In [1]: import numpy as np

In [2]: import numpy.linalg as la

In [3]: np.set_printoptions(precision=2, suppress=True, linewidth=140, floatmode="fixed")

In [4]: rd = lambda a: np.round(a, 2) + 0

In [5]: W0 = np.load("test14.npy")

In [6]: print(W0)
[[ -9.88  -4.10  -7.89  -2.23  -3.99  -4.01]
 [  3.66   1.13   3.61   0.55   1.61   1.95]
 [  3.58   1.72   3.31   1.20   1.60   1.86]
 [ -3.92  -1.26  -2.28  -1.10  -1.56  -1.54]
 [  0.35   0.34  -0.11  -0.58   0.65   0.26]
 [-11.28  -3.94  -9.23  -2.17  -4.30  -3.99]
 [ -9.95  -4.19  -7.54  -1.80  -4.06  -3.68]
 [ -4.00  -1.69  -2.71  -0.44  -1.72  -1.68]
 [ -4.36  -1.94  -3.86  -0.73  -1.73  -1.64]
 [  3.09   1.59   3.14   0.75   0.83   1.77]
 [  3.32   0.91   2.43   0.68   0.96   1.45]
 [ -1.14  -0.70  -1.17  -0.34  -0.41   0.10]
 [  2.46   1.32   2.14   0.97   1.07   1.12]
 [-11.72  -4.81  -9.47  -2.77  -4.53  -4.69]
 [  5.04   2.42   5.00   1.48   2.36   2.19]
 [ -6.76  -2.55  -5.65  -1.15  -2.73  -2.78]
 [  4.39   1.93   3.08   0.85   1.82   1.87]
 [ -3.80  -1.87  -3.08  -0.71  -1.28  -1.63]
 [  1.02   0.19   0.62   0.04   0.77   0.36]
 [ -1.79  -0.66  -1.87  -0.20  -0.89  -0.66]
 [  7.37   2.83   5.78   0.88   2.65   2.84]
 [  6.86   2.12   5.10   1.41   2.21   3.38]
 [ -3.09  -0.85  -2.15  -0.35  -1.02  -1.41]
 [ 15.31   6.30  11.19   3.15   5.85   6.54]
 [ -4.27  -1.93  -3.68  -0.93  -1.53  -2.01]
 [ -9.81  -3.82  -8.05  -1.64  -3.82  -3.83]
 [  2.17   0.91   1.93   0.08   0.29   0.43]
 [ -2.03  -1.29  -1.62  -0.97  -1.10  -0.44]
 [ -1.28  -0.93  -0.88  -0.17  -0.20  -0.53]]

In [7]: W2 = W0[[18, 2]].astype(float)

In [8]: for _ in range(4):
   ...:     lab = la.norm(W0[:, None] - W2, axis=-1).argmin(axis=1)
   ...:     W2 = np.array([W0[lab == j].mean(axis=0) for j in range(2)])
   ...: 

In [9]: print(lab)
[0 1 1 0 1 0 0 0 0 1 1 0 1 0 1 0 1 0 1 0 1 1 0 1 0 0 1 0 0]

In [10]: print(rd(W2))
[[-5.57 -2.28 -4.45 -1.11 -2.18 -2.15]
 [ 4.51  1.82  3.63  0.88  1.74  2.00]]

In [11]: print(np.bincount(lab))
[16 13]

In [12]: print(rd(W2[1] - W2[0]))
[10.08  4.11  8.08  1.99  3.92  4.15]

In [13]: gram = np.cov(W0, rowvar=False)

In [14]: print(rd(la.eigvalsh(gram)[::-1]))
[85.29  0.14  0.11  0.08  0.05  0.05]

In [15]: print(gram.shape)
(6, 6)

In [16]: print(rd(np.corrcoef(W0[:, 3], W0[:, 4])[0, 1]))
0.97

In [17]: A = np.loadtxt("block3.csv", delimiter=",")

In [18]: print(rd(A))
[[-0.13  0.78  0.18  0.26 -0.50 -0.13]
 [-0.03 -0.02 -0.61  0.26  0.09 -0.74]
 [ 0.50  0.18 -0.09 -0.78 -0.21 -0.25]
 [-0.66 -0.38  0.01 -0.33 -0.53 -0.15]
 [ 0.10  0.02 -0.73  0.07 -0.36  0.57]
 [-0.53  0.46 -0.24 -0.39  0.53  0.14]]

In [19]: u = np.array([-3, -3, -2, 0, 1, 3])

In [20]: other = A + np.outer(u, np.eye(6)[2])

In [21]: print(la.matrix_rank(la.inv(other) - la.inv(A), tol=1e-8))
1

In [22]: print(la.matrix_rank(other - A))
1

In [23]: K = np.load("arr.npy")

In [24]: print(K)
[[2 1 2 1 0 2]
 [1 1 1 2 2 2]
 [5 3 3 4 4 7]
 [0 0 0 0 0 0]
 [2 0 1 2 1 2]
 [2 1 2 1 0 2]
 [1 0 1 2 1 0]
 [2 0 1 2 1 2]
 [0 2 0 0 2 2]
 [0 0 0 0 0 0]
 [2 0 1 2 1 2]
 [2 0 1 2 1 2]
 [3 1 2 4 3 4]
 [0 0 0 0 0 0]
 [0 2 0 0 2 2]
 [1 1 1 2 2 2]
 [2 1 2 1 0 2]
 [0 0 0 0 0 0]
 [2 0 1 3 2 1]
 [0 0 0 0 0 0]
 [0 2 0 0 2 2]]

In [25]: W2 = K[[13, 10]].astype(float)

In [26]: for _ in range(7):
    ...:     lab = la.norm(K[:, None] - W2, axis=-1).argmin(axis=1)
    ...:     W2 = np.array([K[lab == j].mean(axis=0) for j in range(2)])
    ...: 

In [27]: print(lab)
[1 1 1 0 1 1 0 1 0 0 1 1 1 0 0 1 1 0 1 0 0]

In [28]: print(rd(W2[1] - W2[0]))
[2.06 0.08 1.39 1.94 0.64 1.83]

In [29]: print(np.abs(W2[1] - W2[0]).argmax())
0

In [30]: print(rd(W2))
[[0.11 0.67 0.11 0.22 0.78 0.67]
 [2.17 0.75 1.50 2.17 1.42 2.50]]

In [31]: other = K[0, 0] * K[1:] - np.outer(K[1:, 0], K[0])

In [32]: print(other)
[[ 0  1  0  3  4  2]
 [ 0  1 -4  3  8  4]
 [ 0  0  0  0  0  0]
 [ 0 -2 -2  2  2  0]
 [ 0  0  0  0  0  0]
 [ 0 -1  0  3  2 -2]
 [ 0 -2 -2  2  2  0]
 [ 0  4  0  0  4  4]
 [ 0  0  0  0  0  0]
 [ 0 -2 -2  2  2  0]
 [ 0 -2 -2  2  2  0]
 [ 0 -1 -2  5  6  2]
 [ 0  0  0  0  0  0]
 [ 0  4  0  0  4  4]
 [ 0  1  0  3  4  2]
 [ 0  0  0  0  0  0]
 [ 0  0  0  0  0  0]
 [ 0 -2 -2  4  4 -2]
 [ 0  0  0  0  0  0]
 [ 0  4  0  0  4  4]]

In [33]: print(np.flatnonzero(~other.round(6).any(axis=1)))
[ 2  4  8 12 15 16 18]

In [34]: print(np.abs(np.diag(la.qr(K)[1])) > 1e-9)
[ True  True  True  True False  True]

In [35]: print(rd(np.trace(la.pinv(K) @ K)))
5.0

In [36]: print(rd(K @ la.pinv(K) @ K))
[[2.00 1.00 2.00 1.00 0.00 2.00]
 [1.00 1.00 1.00 2.00 2.00 2.00]
 [5.00 3.00 3.00 4.00 4.00 7.00]
 [0.00 0.00 0.00 0.00 0.00 0.00]
 [2.00 0.00 1.00 2.00 1.00 2.00]
 [2.00 1.00 2.00 1.00 0.00 2.00]
 [1.00 0.00 1.00 2.00 1.00 0.00]
 [2.00 0.00 1.00 2.00 1.00 2.00]
 [0.00 2.00 0.00 0.00 2.00 2.00]
 [0.00 0.00 0.00 0.00 0.00 0.00]
 [2.00 0.00 1.00 2.00 1.00 2.00]
 [2.00 0.00 1.00 2.00 1.00 2.00]
 [3.00 1.00 2.00 4.00 3.00 4.00]
 [0.00 0.00 0.00 0.00 0.00 0.00]
 [0.00 2.00 0.00 0.00 2.00 2.00]
 [1.00 1.00 1.00 2.00 2.00 2.00]
 [2.00 1.00 2.00 1.00 0.00 2.00]
 [0.00 0.00 0.00 0.00 0.00 0.00]
 [2.00 0.00 1.00 3.00 2.00 1.00]
 [0.00 0.00 0.00 0.00 0.00 0.00]
 [0.00 2.00 0.00 0.00 2.00 2.00]]
